$ ipython --no-banner

In [1]: import numpy as np

In [2]: import numpy.linalg as la

In [3]: np.set_printoptions(precision=2, suppress=True, linewidth=120, floatmode="fixed")

In [4]: E = np.load("dump.npy")

In [5]: E.round(2) + 0
Out[5]: 
array([[ 0.74, -0.28, -0.05, -0.34],
       [-0.28,  0.21,  0.29,  0.00],
       [-0.05,  0.29,  0.74, -0.32],
       [-0.34,  0.00, -0.32,  0.31]])

In [6]: w, vecs = la.eigh(E)

In [7]: np.round(vecs @ np.diag(w) @ vecs.T, 2) + 0
Out[7]: 
array([[ 0.74, -0.28, -0.05, -0.34],
       [-0.28,  0.21,  0.29,  0.00],
       [-0.05,  0.29,  0.74, -0.32],
       [-0.34,  0.00, -0.32,  0.31]])

In [8]: np.round(la.eigvalsh(E @ E), 2) + 0
Out[8]: array([0.00, 0.00, 1.00, 1.00])

In [9]: np.round(la.svd(E, compute_uv=False), 2) + 0
Out[9]: array([1.00, 1.00, 0.00, 0.00])

In [10]: round(float(w.sum()), 2), round(float(np.trace(E)), 2)
Out[10]: (2.0, 2.0)

In [11]: la.eigvalsh(E + 2 * np.eye(4))
Out[11]: array([2.00, 2.00, 3.00, 3.00])

In [12]: (w > 1e-8).sum(), (w < -1e-8).sum()
Out[12]: (np.int64(2), np.int64(0))

In [13]: left, sigma, Vt = la.svd(E)

In [14]: sigma.round(2) + 0
Out[14]: array([1.00, 1.00, 0.00, 0.00])

In [15]: np.argmax(sigma[:-1] / (sigma[1:] + 1e-6)) + 1
Out[15]: np.int64(2)

In [16]: A2 = left[:, :2] @ np.diag(sigma[:2]) @ Vt[:2]

In [17]: la.matrix_rank(E, rtol=0.05)
Out[17]: np.int64(2)

In [18]: rng = np.random.default_rng(210695)

In [19]: z = rng.permutation(4)

In [20]: z
Out[20]: array([0, 1, 2, 3])

In [21]: A2 = E[z][:, z]

In [22]: round(la.det(A2), 2), np.round(la.det(E[z]), 2)
Out[22]: (np.float64(-0.0), np.float64(-0.0))

In [23]: A2.round(2) + 0
Out[23]: 
array([[ 0.74, -0.28, -0.05, -0.34],
       [-0.28,  0.21,  0.29,  0.00],
       [-0.05,  0.29,  0.74, -0.32],
       [-0.34,  0.00, -0.32,  0.31]])

In [24]: m1 = np.load("mat.npy")

In [25]: m1
Out[25]: 
array([[ 1.00,  3.00, -4.00, -5.00],
       [-2.00, -3.00,  1.00, -1.00],
       [ 0.00,  0.00,  2.00,  2.00],
       [ 0.00,  0.00,  0.00, -3.00]])

In [26]: left, sigma, Vt = la.svd(m1, full_matrices=False)

In [27]: sigma / sigma[0]
Out[27]: array([1.00, 0.51, 0.19, 0.05])

In [28]: round(float(np.sqrt((sigma ** 2).sum())), 2), round(la.norm(m1), 2)
Out[28]: (9.11, np.float64(9.11))

In [29]: np.round(Vt @ Vt.T, 2) + 0
Out[29]: 
array([[1.00, 0.00, 0.00, 0.00],
       [0.00, 1.00, 0.00, 0.00],
       [0.00, 0.00, 1.00, 0.00],
       [0.00, 0.00, 0.00, 1.00]])

In [30]: np.abs(Vt[0])
Out[30]: array([0.15, 0.40, 0.55, 0.72])

In [31]: np.cumsum(sigma ** 2) / np.sum(sigma ** 2)
Out[31]: array([0.77, 0.97, 1.00, 1.00])

In [32]: np.abs(left[:, 0]).round(6).argmax()
Out[32]: np.int64(0)

In [33]: Q = m1.astype(float).copy()

In [34]: for j in range(4):
    ...:     Q[:, j] -= Q[:, :j] @ (Q[:, :j].T @ Q[:, j])
    ...:     Q[:, j] /= la.norm(Q[:, j])
    ...: 

In [35]: np.round(Q.T @ Q, 2) + 0
Out[35]: 
array([[1.00, 0.00, 0.00, 0.00],
       [0.00, 1.00, 0.00, 0.00],
       [0.00, 0.00, 1.00, 0.00],
       [0.00, 0.00, 0.00, 1.00]])

In [36]: np.round(Q.T @ m1, 2) + 0
Out[36]: 
array([[ 2.24,  4.02, -2.68, -1.34],
       [ 0.00,  1.34, -3.13, -4.92],
       [ 0.00,  0.00,  2.00,  2.00],
       [ 0.00,  0.00,  0.00,  3.00]])

In [37]: feats = np.array([[4, 3, 0, 0], [4, 0, 0, 0], [0, 0, 4, 3], [0, 0, 4, 0]])

In [38]: (feats != 0).astype(int)
Out[38]: 
array([[1, 1, 0, 0],
       [1, 0, 0, 0],
       [0, 0, 1, 1],
       [0, 0, 1, 0]])

In [39]: np.sort(la.eigvals(feats).real)
Out[39]: array([-2.00, -2.00,  6.00,  6.00])
